>>> import numpy as np
>>> from numpy import linalg as LA
>>> np.set_printoptions(precision=3, suppress=True, linewidth=160)
>>> M = np.array([[-3.0, -3.0, 0.0], [-3.0, -1.0, -3.0], [0.0, -3.0, -2.0]])
>>> # equal to its transpose
>>> evals, V = LA.eigh(M)
>>> np.abs(V[:, -1]).round(6).argmax()
np.int64(1)
>>> LA.svd(M, compute_uv=False)
array([6.099, 2.579, 2.479])
>>> LA.eigvalsh(M @ M)
array([ 6.148,  6.65 , 37.202])
>>> np.round(V.T @ M @ V, 3) + 0
array([[-6.099,  0.   ,  0.   ],
       [ 0.   , -2.479,  0.   ],
       [ 0.   ,  0.   ,  2.579]])
>>> np.unique(evals.round(6) + 0, return_counts=True)[1]
array([1, 1, 1])
>>> round(float(evals.sum()), 3), np.trace(M)
(-6.0, np.float64(-6.0))
>>> evals, V = LA.eig(M)
>>> round(np.prod(evals), 3)
np.float64(39.0)
>>> np.sort(LA.eigvals(LA.inv(M)))
array([-0.403, -0.164,  0.388])
>>> np.sort(LA.eigvals(M @ M))
array([ 6.148,  6.65 , 37.202])
>>> E = np.load("dump.npy")
>>> E
array([[0, 0, 1, 0, 0, 0, 1],
       [0, 0, 0, 1, 0, 0, 1],
       [1, 0, 0, 0, 0, 1, 0],
       [0, 1, 0, 0, 1, 1, 1],
       [0, 0, 0, 1, 0, 1, 0],
       [0, 0, 1, 1, 1, 0, 0],
       [1, 1, 0, 1, 0, 0, 0]])
>>> LA.determinant(E)
Traceback (most recent call last):
  File "<python-input-18>", line 1, in <module>
    LA.determinant(E)
    ^^^^^^^^^^^^^^
AttributeError: module 'numpy.linalg' has no attribute 'determinant'
>>> LA.matrix_power(E, 2)
array([[2, 1, 0, 1, 0, 1, 0],
       [1, 2, 0, 1, 1, 1, 1],
       [0, 0, 2, 1, 1, 0, 1],
       [1, 1, 1, 4, 1, 1, 1],
       [0, 1, 1, 1, 2, 1, 1],
       [1, 1, 0, 1, 1, 3, 1],
       [0, 1, 1, 1, 1, 1, 3]])
>>> E @ E
array([[2, 1, 0, 1, 0, 1, 0],
       [1, 2, 0, 1, 1, 1, 1],
       [0, 0, 2, 1, 1, 0, 1],
       [1, 1, 1, 4, 1, 1, 1],
       [0, 1, 1, 1, 2, 1, 1],
       [1, 1, 0, 1, 1, 3, 1],
       [0, 1, 1, 1, 1, 1, 3]])
